$ python -q
>>> import numpy as np
>>> np.set_printoptions(precision=2, suppress=True, linewidth=120, legacy="1.25")
>>> rng = np.random.default_rng(28393)
>>> z = rng.integers(0, 3, 5)
>>> W0 = np.array([[0, 1, 2, -1, 0],
...     [2, -1, 0, 0, 0],
...     [2, -2, -1, 0, 2],
...     [-2, -1, -2, 2, -1],
...     [-2, 1, 2, -1, 0]]) * (z[:, None] == z)
>>> W0
array([[ 0,  1,  2, -1,  0],
       [ 2, -1,  0,  0,  0],
       [ 2, -2, -1,  0,  0],
       [-2, -1, -2,  2,  0],
       [ 0,  0,  0,  0,  0]])
>>> T = np.stack([W0, -2 * W0, W0[::-1]])
>>> (T @ W0.T).shape
(3, 5, 5)
>>> np.linalg.det(T)
array([0., 0., 0.])
>>> np.linalg.norm(T, axis=(1, 2))
array([ 5.74, 11.49,  5.74])
>>> T.shape
(3, 5, 5)
>>> E = np.triu(rng.random((3, 3)) < 0.8, 1).astype(int)
>>> E = E + E.T
>>> E
array([[0, 1, 1],
       [1, 0, 1],
       [1, 1, 0]])
>>> np.round(np.linalg.norm(E[0], 1), 2), np.round(np.linalg.norm(E[0], np.inf), 2)
(2.0, 1.0)
>>> np.round(np.linalg.norm(E, "nuc"), 2)
4.0
>>> np.linalg.norm(E, axis=0)
array([1.41, 1.41, 1.41])
>>> np.round(np.linalg.norm(E[0] - E[2]), 2)
1.41
>>> np.round(np.linalg.eigvals(E).sum().real, 2)
-0.0
>>> np.kron(np.eye(2, dtype=int), E)
array([[0, 1, 1, 0, 0, 0],
       [1, 0, 1, 0, 0, 0],
       [1, 1, 0, 0, 0, 0],
       [0, 0, 0, 0, 1, 1],
       [0, 0, 0, 1, 0, 1],
       [0, 0, 0, 1, 1, 0]])
>>> round(float(np.linalg.det(2 * E)), 2), round(np.linalg.det(E), 2)
(16.0, 2.0)
>>> np.einsum("ii->", E)
0
>>> np.einsum("ij,ji->", E, E)
6
>>> np.round(np.linalg.det(E.T), 2)
2.0
>>> np.linalg.eigvals(E)
array([-1.,  2., -1.])
>>> z = rng.permutation(3)
>>> z
array([2, 1, 0])
>>> Y = E[z][:, z]
>>> np.trace(Y)
0
>>> np.sort(np.abs(np.linalg.eigvals(Y)))
array([1., 1., 2.])
>>> round(np.linalg.det(Y), 2), round(np.linalg.det(E[z]), 2)
(2.0, -2.0)
>>> A = np.load("x.npy")
>>> A
array([[ 4, -2,  0],
       [-2,  1,  0],
       [ 0,  0,  0]])
>>> # symmetric, so the eigenvalues are real
>>> [round(float(x), 2) for x in np.linalg.svd(A, compute_uv=False)[:3]]
[5.0, 0.0, 0.0]
>>> np.linalg.cond(A) > 100
True
>>> round(np.linalg.norm(A, 2) / np.linalg.norm(A), 2)
1.0
>>> (A != 0).astype(int)
array([[1, 1, 0],
       [1, 1, 0],
       [0, 0, 0]])
>>> Y = A + rng.integers(-2, 3, (3, 1)) @ rng.integers(-2, 3, (1, 3))
>>> Y
array([[ 4,  2, -2],
       [-2, -3,  2],
       [ 0, -4,  2]])
>>> np.round(np.linalg.svd(Y - A, compute_uv=False), 2) + 0
array([7.75, 0.  , 0.  ])
>>> M = np.loadtxt("w.csv", delimiter=",")
>>> M
array([[-0.23, -0.3 , -0.9 ],
       [-0.18, -0.26,  0.27],
       [ 0.27,  0.58, -0.34],
       [ 0.09,  0.61, -0.05],
       [-0.91,  0.36,  0.07]])
>>> Q = M.astype(float).copy()
>>> for j in range(3):
...     Q[:, j] -= Q[:, :j] @ (Q[:, :j].T @ Q[:, j])
...     Q[:, j] /= np.linalg.norm(Q[:, j])
... 
>>> np.round(Q.T @ Q, 2) + 0
array([[1., 0., 0.],
       [0., 1., 0.],
       [0., 0., 1.]])
>>> np.round(Q.T @ M, 2) + 0
array([[1., 0., 0.],
       [0., 1., 0.],
       [0., 0., 1.]])
>>> Q
array([[-0.23, -0.3 , -0.9 ],
       [-0.18, -0.26,  0.27],
       [ 0.27,  0.58, -0.34],
       [ 0.09,  0.61, -0.05],
       [-0.91,  0.36,  0.07]])
>>> x = np.array([-3, 0, 0])
>>> y = M @ x
>>> np.round(np.linalg.pinv(M) @ M, 2) + 0
array([[1., 0., 0.],
       [0., 1., 0.],
       [0., 0., 1.]])
>>> y = y + 0.02 * rng.normal(size=5)
>>> y
array([ 0.68,  0.57, -0.81, -0.27,  2.75])
>>> beta, *_ = np.linalg.lstsq(M, y)
>>> np.round(M.T @ (y - M @ beta), 2) + 0
array([0., 0., 0.])
>>> np.round(np.linalg.norm(y - M @ beta), 2)
0.02
>>> [round(float(np.linalg.norm(np.linalg.solve(M.T @ M + lam * np.eye(3), M.T @ y))), 2) for lam in (0, 1, 10, 100)]
[3.02, 1.51, 0.27, 0.03]
>>> beta.round()
array([-3.,  0.,  0.])
>>> x = np.array([3, -3, 0])
>>> y = M @ x
>>> beta, lr = np.zeros(3), 1 / np.linalg.norm(M, 2) ** 2
>>> for i in range(60):
...     beta -= lr * M.T @ (M @ beta - y)
...     if i % 10 == 0: print(i, round(np.linalg.norm(M @ beta - y), 2))
... 
0 0.0
10 0.0
20 0.0
30 0.0
40 0.0
50 0.0
>>> beta.round(2) + 0
array([ 3., -3.,  0.])
>>> round(float(np.linalg.cond(M)), 2)
1.0
>>> X = np.cumsum(np.array([[0, 3, 3, 1, 2],
...     [3, 0, 3, 2, 0],
...     [2, 2, 0, 2, 0],
...     [1, 0, 0, 2, 0],
...     [3, 0, 2, 0, 0],
...     [0, 2, 0, 2, 2],
...     [2, 0, 2, 2, 3],
...     [3, 3, 0, 3, 0],
...     [0, 1, 3, 1, 1],
...     [0, 0, 3, 0, 1],
...     [3, 2, 2, 3, 2],
...     [3, 0, 1, 3, 0],
...     [2, 2, 0, 1, 0],
...     [3, 1, 0, 0, 1],
...     [1, 2, 2, 3, 3],
...     [1, 0, 0, 0, 0],
...     [0, 3, 0, 0, 2],
...     [1, 3, 0, 3, 1],
...     [1, 0, 2, 0, 0],
...     [3, 0, 1, 1, 0],
...     [2, 2, 3, 1, 2],
...     [0, 3, 3, 3, 0],
...     [2, 1, 0, 3, 1],
...     [0, 2, 3, 1, 2],
...     [0, 2, 2, 0, 2],
...     [3, 0, 2, 0, 1],
...     [1, 0, 1, 0, 1],
...     [3, 0, 3, 3, 2]]), axis=0)
>>> X
array([[ 0,  3,  3,  1,  2],
       [ 3,  3,  6,  3,  2],
       [ 5,  5,  6,  5,  2],
       [ 6,  5,  6,  7,  2],
       [ 9,  5,  8,  7,  2],
       [ 9,  7,  8,  9,  4],
       [11,  7, 10, 11,  7],
       [14, 10, 10, 14,  7],
       [14, 11, 13, 15,  8],
       [14, 11, 16, 15,  9],
       [17, 13, 18, 18, 11],
       [20, 13, 19, 21, 11],
       [22, 15, 19, 22, 11],
       [25, 16, 19, 22, 12],
       [26, 18, 21, 25, 15],
       [27, 18, 21, 25, 15],
       [27, 21, 21, 25, 17],
       [28, 24, 21, 28, 18],
       [29, 24, 23, 28, 18],
       [32, 24, 24, 29, 18],
       [34, 26, 27, 30, 20],
       [34, 29, 30, 33, 20],
       [36, 30, 30, 36, 21],
       [36, 32, 33, 37, 23],
       [36, 34, 35, 37, 25],
       [39, 34, 37, 37, 26],
       [40, 34, 38, 37, 27],
       [43, 34, 41, 40, 29]])
>>> z = X[:, 3] > np.median(X[:, 3])
>>> r0 = X[z].mean(axis=0) - X[~z].mean(axis=0)
>>> ((X - X.mean(axis=0)) @ r0 > 0).astype(int)
array([0, 0, 0, 0, 0, 0, 0, 0, 0, 0, 0, 0, 0, 0, 1, 1, 1, 1, 1, 1, 1, 1, 1, 1, 1, 1, 1, 1])
>>> z.astype(int)
array([0, 0, 0, 0, 0, 0, 0, 0, 0, 0, 0, 0, 0, 0, 1, 1, 1, 1, 1, 1, 1, 1, 1, 1, 1, 1, 1, 1])
>>> Q, evecs = np.linalg.qr(X[:, :4])[0], np.linalg.qr(X[:, 4:])[0]
>>> s = np.linalg.svd(Q.T @ evecs, compute_uv=False)
>>> np.degrees(np.arccos(s.clip(0, 1)))
array([3.87])
>>> (s > 0.9).sum()
1
>>> feats = np.array([[-4, 5, -4, -1],
...     [-8, -7, 8, 1],
...     [2, 6, 9, 2],
...     [-4, 5, -4, -1],
...     [7, 0, -9, -2]])
>>> # rows 0 and 3 are equal
>>> x = np.array([1, 1, 0, 1])
>>> y = feats @ x
>>> beta, lr = np.zeros(4), 1 / np.linalg.norm(feats, 2) ** 2
>>> for i in range(60):
...     beta -= lr * feats.T @ (feats @ beta - y)
...     if i % 10 == 0: print(i, round(np.linalg.norm(feats @ beta - y), 2))
... 
0 9.37
10 0.42
20 0.41
30 0.41
40 0.4
50 0.4
>>> beta
array([1.04, 1.02, 0.19, 0.14])
>>> arr = np.load("m.npy")
>>> arr
array([[ 1.  ,  0.  ,  0.  ,  0.  ,  0.  ],
       [ 0.  , -0.5 ,  0.87,  0.  ,  0.  ],
       [ 0.  , -0.87, -0.5 ,  0.  ,  0.  ],
       [ 0.  ,  0.  ,  0.  ,  1.  ,  0.  ],
       [ 0.  ,  0.  ,  0.  ,  0.  ,  1.  ]])
>>> Q = arr.astype(float).copy()
>>> for j in range(5):
...     Q[:, j] -= Q[:, :j] @ (Q[:, :j].T @ Q[:, j])
...     Q[:, j] /= np.linalg.norm(Q[:, j])
... 
>>> Q
array([[ 1.  ,  0.  ,  0.  ,  0.  ,  0.  ],
       [ 0.  , -0.5 ,  0.87,  0.  ,  0.  ],
       [ 0.  , -0.87, -0.5 ,  0.  ,  0.  ],
       [ 0.  ,  0.  ,  0.  ,  1.  ,  0.  ],
       [ 0.  ,  0.  ,  0.  ,  0.  ,  1.  ]])
>>> np.round(Q.T @ arr, 2) + 0
array([[1., 0., 0., 0., 0.],
       [0., 1., 0., 0., 0.],
       [0., 0., 1., 0., 0.],
       [0., 0., 0., 1., 0.],
       [0., 0., 0., 0., 1.]])
>>> Y = np.array([[2, 2, 3], [1, 2, 3]])
>>> W2 = np.kron(Y, arr)
>>> W2
array([[ 2.  ,  0.  ,  0.  ,  0.  ,  0.  ,  2.  ,  0.  ,  0.  ,  0.  ,  0.  ,  3.  ,  0.  ,  0.  ,  0.  ,  0.  ],
       [ 0.  , -1.  ,  1.73,  0.  ,  0.  ,  0.  , -1.  ,  1.73,  0.  ,  0.  ,  0.  , -1.5 ,  2.6 ,  0.  ,  0.  ],
       [ 0.  , -1.73, -1.  ,  0.  ,  0.  ,  0.  , -1.73, -1.  ,  0.  ,  0.  ,  0.  , -2.6 , -1.5 ,  0.  ,  0.  ],
       [ 0.  ,  0.  ,  0.  ,  2.  ,  0.  ,  0.  ,  0.  ,  0.  ,  2.  ,  0.  ,  0.  ,  0.  ,  0.  ,  3.  ,  0.  ],
       [ 0.  ,  0.  ,  0.  ,  0.  ,  2.  ,  0.  ,  0.  ,  0.  ,  0.  ,  2.  ,  0.  ,  0.  ,  0.  ,  0.  ,  3.  ],
       [ 1.  ,  0.  ,  0.  ,  0.  ,  0.  ,  2.  ,  0.  ,  0.  ,  0.  ,  0.  ,  3.  ,  0.  ,  0.  ,  0.  ,  0.  ],
       [ 0.  , -0.5 ,  0.87,  0.  ,  0.  ,  0.  , -1.  ,  1.73,  0.  ,  0.  ,  0.  , -1.5 ,  2.6 ,  0.  ,  0.  ],
       [ 0.  , -0.87, -0.5 ,  0.  ,  0.  ,  0.  , -1.73, -1.  ,  0.  ,  0.  ,  0.  , -2.6 , -1.5 ,  0.  ,  0.  ],
       [ 0.  ,  0.  ,  0.  ,  1.  ,  0.  ,  0.  ,  0.  ,  0.  ,  2.  ,  0.  ,  0.  ,  0.  ,  0.  ,  3.  ,  0.  ],
       [ 0.  ,  0.  ,  0.  ,  0.  ,  1.  ,  0.  ,  0.  ,  0.  ,  0.  ,  2.  ,  0.  ,  0.  ,  0.  ,  0.  ,  3.  ]])
>>> np.linalg.matrix_rank(W2)
10
>>> Y = arr / np.linalg.norm(arr, axis=1, keepdims=True)
>>> G = Y @ Y.T
>>> G[2].round(2) + 0
array([0., 0., 1., 0., 0.])
>>> (np.abs(G) > 0.9).astype(int)
array([[1, 0, 0, 0, 0],
       [0, 1, 0, 0, 0],
       [0, 0, 1, 0, 0],
       [0, 0, 0, 1, 0],
       [0, 0, 0, 0, 1]])
>>> G.round(2) + 0
array([[1., 0., 0., 0., 0.],
       [0., 1., 0., 0., 0.],
       [0., 0., 1., 0., 0.],
       [0., 0., 0., 1., 0.],
       [0., 0., 0., 0., 1.]])
>>> np.sort(np.abs(np.linalg.eigvals(arr)))
array([1., 1., 1., 1., 1.])
>>> round(np.abs(np.linalg.eigvals(arr)).max(), 2)
1.0
>>> (arr - arr.T) / 2
array([[ 0.  ,  0.  ,  0.  ,  0.  ,  0.  ],
       [ 0.  ,  0.  ,  0.87,  0.  ,  0.  ],
       [ 0.  , -0.87,  0.  ,  0.  ,  0.  ],
       [ 0.  ,  0.  ,  0.  ,  0.  ,  0.  ],
       [ 0.  ,  0.  ,  0.  ,  0.  ,  0.  ]])
>>> Q, R = np.linalg.qr(arr)
>>> np.abs(np.diag(R))
array([1., 1., 1., 1., 1.])
>>> Q
array([[ 1.  ,  0.  ,  0.  ,  0.  ,  0.  ],
       [-0.  , -0.5 , -0.87,  0.  ,  0.  ],
       [-0.  , -0.87,  0.5 ,  0.  ,  0.  ],
       [-0.  ,  0.  , -0.  ,  1.  ,  0.  ],
       [-0.  ,  0.  , -0.  , -0.  ,  1.  ]])
>>> R.round(2) + 0
array([[ 1.,  0.,  0.,  0.,  0.],
       [ 0.,  1.,  0.,  0.,  0.],
       [ 0.,  0., -1.,  0.,  0.],
       [ 0.,  0.,  0.,  1.,  0.],
       [ 0.,  0.,  0.,  0.,  1.]])
>>> np.trace(Q @ Q.T)
5.0
>>> Y = np.array([[1, 0], [-5, -1], [1, 5]])
>>> m1 = np.kron(np.eye(3, dtype=int), Y)
>>> m1
array([[ 1,  0,  0,  0,  0,  0],
       [-5, -1,  0,  0,  0,  0],
       [ 1,  5,  0,  0,  0,  0],
       [ 0,  0,  1,  0,  0,  0],
       [ 0,  0, -5, -1,  0,  0],
       [ 0,  0,  1,  5,  0,  0],
       [ 0,  0,  0,  0,  1,  0],
       [ 0,  0,  0,  0, -5, -1],
       [ 0,  0,  0,  0,  1,  5]])
>>> x = np.array([9, 2, 4, 6, 8, 3])
>>> y = m1 @ x
>>> y
array([  9, -47,  19,   4, -26,  34,   8, -43,  23])
>>> np.round(np.linalg.pinv(m1) @ m1, 2) + 0
array([[1., 0., 0., 0., 0., 0.],
       [0., 1., 0., 0., 0., 0.],
       [0., 0., 1., 0., 0., 0.],
       [0., 0., 0., 1., 0., 0.],
       [0., 0., 0., 0., 1., 0.],
       [0., 0., 0., 0., 0., 1.]])
>>> np.linalg.solve(m1.T @ m1, m1.T @ y)
array([9., 2., 4., 6., 8., 3.])
>>> y = y + 0.1 * rng.normal(size=9)
>>> y
array([  8.84, -47.11,  19.02,   3.95, -26.02,  34.14,   8.09, -42.9 ,  22.91])
>>> beta, *_ = np.linalg.lstsq(m1, y)
>>> [round(float(np.linalg.norm(np.linalg.solve(m1.T @ m1 + lam * np.eye(6), m1.T @ y))), 2) for lam in (0, 1, 10, 100)]
[14.5, 14.04, 11.01, 3.63]
>>> beta.round()
array([9., 2., 4., 6., 8., 3.])
>>> Y = np.c_[m1[:, :2] @ np.array([[-1, -2], [1, 1]]), np.array([1, 1, -3, 3, -3, -3, 0, -3, 0])]
>>> Y
array([[-1, -2,  1],
       [ 4,  9,  1],
       [ 4,  3, -3],
       [ 0,  0,  3],
       [ 0,  0, -3],
       [ 0,  0, -3],
       [ 0,  0,  0],
       [ 0,  0, -3],
       [ 0,  0,  0]])
>>> np.round(np.linalg.lstsq(m1, Y[:, 0])[0], 2) + 0
array([-1.,  1.,  0.,  0.,  0.,  0.])
>>> hat = m1 @ np.linalg.solve(m1.T @ m1, m1.T)
>>> np.linalg.matrix_rank(np.eye(9) - hat)
3
>>> np.allclose(hat @ hat, hat)
True
